$ ipython --no-banner

In [1]: import numpy as np

In [2]: np.set_printoptions(precision=1, suppress=True, linewidth=140)

In [3]: def rnd(a):
   ...:     return np.round(a, 1) + 0
   ...: 

In [4]: F = np.array([[3.0, 1.0, 0.0, 0.0, 0.0],
   ...:     [0.0, 3.0, 1.0, 0.0, 0.0],
   ...:     [0.0, 0.0, 3.0, 1.0, 0.0],
   ...:     [0.0, 0.0, 0.0, 3.0, 1.0],
   ...:     [0.0, 0.0, 0.0, 0.0, 3.0]])

In [5]: A2 = np.linalg.inv(F)

In [6]: print(F @ A2)
[[1. 0. 0. 0. 0.]
 [0. 1. 0. 0. 0.]
 [0. 0. 1. 0. 0.]
 [0. 0. 0. 1. 0.]
 [0. 0. 0. 0. 1.]]

In [7]: print(rnd(np.linalg.slogdet(F)[0]))
1.0

In [8]: print(np.allclose(A2, F.T))
False

In [9]: print(rnd(A2))
[[ 0.3 -0.1  0.   0.   0. ]
 [ 0.   0.3 -0.1  0.   0. ]
 [ 0.   0.   0.3 -0.1  0. ]
 [ 0.   0.   0.   0.3 -0.1]
 [ 0.   0.   0.   0.   0.3]]

In [10]: print(rnd(np.linalg.inv(A2)))
[[3. 1. 0. 0. 0.]
 [0. 3. 1. 0. 0.]
 [0. 0. 3. 1. 0.]
 [0. 0. 0. 3. 1.]
 [0. 0. 0. 0. 3.]]

In [11]: print((np.abs(A2) > 1e-9).astype(int))
[[1 1 1 1 1]
 [0 1 1 1 1]
 [0 0 1 1 1]
 [0 0 0 1 1]
 [0 0 0 0 1]]

In [12]: m1 = np.loadtxt("a.csv", delimiter=",")

In [13]: print(m1)
[[-2.  5.  0.]
 [ 5. -1.  5.]
 [ 0.  5.  0.]]

In [14]: r0, g = m1[1], m1[0]

In [15]: print(r0 @ r0)
51.0

In [16]: pr = (r0 @ g) / (r0 @ r0) * r0

In [17]: print(rnd(np.linalg.norm(r0 + g) ** 2 + np.linalg.norm(r0 - g) ** 2))
160.0

In [18]: print(rnd(g - pr))
[-0.5  4.7  1.5]

In [19]: print(np.outer(r0, g))
[[-10.  25.   0.]
 [  2.  -5.  -0.]
 [-10.  25.   0.]]

In [20]: x0 = np.array([3, 1, -1, 2, 2])

In [21]: print(np.einsum("ij,j->i", F, x0))
[10.  2. -1.  8.  6.]

In [22]: print(np.linalg.norm(F @ x0) <= np.linalg.norm(F, 2) * np.linalg.norm(x0) + 1e-9)
True

In [23]: print(F @ (2 * x0))
[20.  4. -2. 16. 12.]

In [24]: print(F * x0)
[[ 9.  1. -0.  0.  0.]
 [ 0.  3. -1.  0.  0.]
 [ 0.  0. -3.  2.  0.]
 [ 0.  0. -0.  6.  2.]
 [ 0.  0. -0.  0.  6.]]

In [25]: print(np.sign((F @ x0).round(6)))
[ 1.  1. -1.  1.  1.]

In [26]: A2 = np.array([[2, 1, 2], [2, 3, 2]])

In [27]: basis = np.kron(A2, m1)

In [28]: print(basis)
[[-4. 10.  0. -2.  5.  0. -4. 10.  0.]
 [10. -2. 10.  5. -1.  5. 10. -2. 10.]
 [ 0. 10.  0.  0.  5.  0.  0. 10.  0.]
 [-4. 10.  0. -6. 15.  0. -4. 10.  0.]
 [10. -2. 10. 15. -3. 15. 10. -2. 10.]
 [ 0. 10.  0.  0. 15.  0.  0. 10.  0.]]

In [29]: print(rnd(np.linalg.norm(basis, 2)), rnd(np.linalg.norm(A2, 2) * np.linalg.norm(m1, 2)))
40.5 40.5

In [30]: print(np.linalg.matrix_rank(basis))
6

In [31]: arr = np.loadtxt("mat.csv", delimiter=",")

In [32]: print(rnd(arr))
[[ 1.9 -2.  -0.9  1.7  0.7  0.6]
 [-2.   1.2  1.  -0.2  0.6 -1. ]
 [-0.9  1.   0.6 -0.7  0.1 -0.5]
 [ 1.7 -0.2 -0.7 -1.1 -1.3  0.7]
 [ 0.7  0.6  0.1 -1.3  0.1  0.3]
 [ 0.6 -1.  -0.5  0.7  0.3  1.4]]

In [33]: rk = np.linalg.matrix_rank(arr)

In [34]: print(rk)
4

In [35]: N = np.linalg.svd(arr)[2][rk:].T

In [36]: print([int(np.linalg.matrix_rank(arr[:i])) for i in range(1, len(arr) + 1)])
[1, 2, 3, 4, 4, 4]

In [37]: print(N.shape)
(6, 2)

In [38]: print(rnd(arr @ N))
[[0. 0.]
 [0. 0.]
 [0. 0.]
 [0. 0.]
 [0. 0.]
 [0. 0.]]

In [39]: print(np.linalg.matrix_rank(arr.T @ arr), np.linalg.matrix_rank(arr @ arr.T))
4 4

In [40]: A = np.loadtxt("arr.csv", delimiter=",")

In [41]: print(A)
[[ 3.  1. -3. -3.  0.]
 [ 0.  3.  1. -3. -3.]
 [-3.  0.  3.  1. -3.]
 [-3. -3.  0.  3.  1.]
 [ 1. -3. -3.  0.  3.]]

In [42]: rng = np.random.default_rng(131)

In [43]: A2 = A + rng.integers(-2, 3, (5, 2)) @ rng.integers(-2, 3, (2, 5))

In [44]: print(A2)
[[ 3. -1. -2. -3.  2.]
 [-2. -1.  2. -5. -3.]
 [-1.  2.  3.  3. -1.]
 [ 1.  5. -2.  7.  1.]
 [-1. -1. -5. -2. -3.]]

In [45]: print(rnd(np.linalg.svd(A2 - A, compute_uv=False)))
[11.8  8.   0.   0.   0. ]

In [46]: print(np.abs(A2 - A).sum(axis=1))
[ 5.  9.  8. 18. 14.]

In [47]: W0 = np.load("run1.npy")

In [48]: print(W0)
[[ 51.2  14.6  17.7 -18.1  -8.2]
 [  1.8   3.4  16.9 -10.6  19.1]
 [  3.7   6.2  15.7  -9.3  19.3]
 [ 52.9  13.6  17.6 -16.6  -5.8]
 [  2.8   5.5  14.7  -9.6  20.9]
 [ 53.   14.2  16.5 -19.5  -5.5]
 [  2.1   4.   17.3  -8.   18.8]
 [  1.    4.4  15.9 -10.4  19.5]
 [ 50.7  13.3  17.8 -18.2  -4.6]
 [  0.4   5.4  15.5 -10.5  19.6]
 [  1.8   3.2  15.4 -12.7  20.4]
 [  2.7   3.2  16.3  -8.6  19.1]
 [  3.2   4.2  15.3  -9.9  21.1]
 [ 53.8  13.1  16.8 -20.3  -6.6]
 [ 51.7  15.1  17.7 -16.4  -5.8]
 [  0.7   4.3  16.4 -11.6  19.1]
 [  2.2   3.2  16.6 -10.2  18.9]
 [ 52.3  17.1  18.8 -18.1  -5.6]
 [  2.8   3.8  15.6 -11.5  19.6]
 [  4.1   5.3  17.8  -9.9  20.3]
 [  2.4   3.9  13.8  -8.6  20.3]
 [ 53.5  12.4  17.9 -17.3  -4.8]
 [  3.    3.1  16.5  -9.   19.4]
 [ 51.4  14.2  18.6 -17.2  -6.8]
 [ 52.9  15.9  18.2 -18.1  -6.8]
 [ 52.3  13.8  18.  -17.3  -6.1]
 [ 52.9  14.2  17.8 -18.1  -5.2]
 [  0.8   3.4  15.2 -12.1  19.9]
 [ 52.8  13.3  15.9 -17.5  -5.7]
 [  2.    4.4  16.   -9.5  20.4]
 [ 51.4  11.9  19.  -18.4  -6.8]
 [ 52.1  12.3  17.4 -18.2  -6.3]
 [  2.9   3.5  16.3  -9.5  17.6]
 [  2.7   3.5  16.9 -10.   20.4]
 [  3.1   5.   15.2 -10.   18.6]]

In [49]: D = np.linalg.norm(W0[:, None] - W0[None], axis=-1)

In [50]: print(np.linalg.matrix_rank(D ** 2))
7

In [51]: print(np.flatnonzero(D[19] < D.mean() / 2))
[ 1  2  4  6  7  9 10 11 12 15 16 18 19 20 22 27 29 32 33 34]

In [52]: print(D[19].round(6).argsort(kind="stable")[:4])
[19 33  2 29]

In [53]: theta = np.radians(36)

In [54]: Rm = np.eye(5)

In [55]: Rm[3, 3] = Rm[1, 1] = np.cos(theta)

In [56]: Rm[3, 1], Rm[1, 3] = -np.sin(theta), np.sin(theta)

In [57]: print(rnd(Rm))
[[ 1.   0.   0.   0.   0. ]
 [ 0.   0.8  0.   0.6  0. ]
 [ 0.   0.   1.   0.   0. ]
 [ 0.  -0.6  0.   0.8  0. ]
 [ 0.   0.   0.   0.   1. ]]

In [58]: A2 = W0 @ Rm.T

In [59]: print(rnd(np.linalg.det(Rm)), rnd(np.trace(Rm)))
1.0 4.6

In [60]: print(rnd(np.linalg.svd(W0, compute_uv=False)), rnd(np.linalg.svd(A2, compute_uv=False)))
[236.9 115.2   7.    6.1   5.9] [236.9 115.2   7.    6.1   5.9]

In [61]: print(np.allclose(W0 @ W0.T, A2 @ A2.T))
True

In [62]: x0 = np.array([-1, -3, 4, 9, 3])

In [63]: print(rnd(np.linalg.norm(x0)), rnd(np.linalg.norm(Rm @ x0)))
10.8 10.8

In [64]: print(rnd(np.abs(np.linalg.eigvals(Rm))))
[1. 1. 1. 1. 1.]

In [65]: print(rnd(np.linalg.inv(Rm)))
[[ 1.   0.   0.   0.   0. ]
 [ 0.   0.8  0.  -0.6  0. ]
 [ 0.   0.   1.   0.   0. ]
 [ 0.   0.6  0.   0.8  0. ]
 [ 0.   0.   0.   0.   1. ]]

In [66]: print(Rm.T @ (Rm @ x0))
[-1. -3.  4.  9.  3.]

In [67]: print(rnd(np.sort(np.abs(np.degrees(np.angle(np.linalg.eigvals(Rm)))))))
[ 0.  0.  0. 36. 36.]

In [68]: print([p for p in range(1, 25) if np.allclose(np.linalg.matrix_power(Rm, p), np.eye(5))])
[10, 20]

In [69]: data = np.load("case11.npy")

In [70]: print(data)
[[  1  -2   4  -8]
 [  1  -1   1  -1]
 [  1   0   0   0]
 [  1   1   1   1]
 [  1   2   4   8]
 [  1   3   9  27]
 [  1   4  16  64]
 [  1   5  25 125]]

In [71]: print(rnd(np.abs(np.linalg.svd(data)[2][-1])))
[1.  0.1 0.2 0. ]

In [72]: mat = np.load("sample19.npy")

In [73]: print(mat)
[[-4  4 -3  0  3  1]
 [ 4 -6 -3  0  5  0]
 [-3 -3  2 -4 -1  0]
 [ 0  0 -4 -6  6 -3]
 [ 3  5 -1  6  6  1]
 [ 1  0  0 -3  1  0]]

In [74]: z = rng.permutation(5)

In [75]: print(z)
[4 3 1 0 2]

In [76]: A2 = F[z][:, z]

In [77]: print(A2)
[[3. 0. 0. 0. 0.]
 [1. 3. 0. 0. 0.]
 [0. 0. 3. 0. 1.]
 [0. 0. 1. 3. 0.]
 [0. 1. 0. 0. 3.]]

In [78]: print(np.diag(A2))
[3. 3. 3. 3. 3.]

In [79]: print(rnd(np.linalg.det(A2)), rnd(np.linalg.det(F[z])))
243.0 243.0

In [80]: print(rnd(np.sort(np.abs(np.linalg.eigvals(A2)))))
[3. 3. 3. 3. 3.]
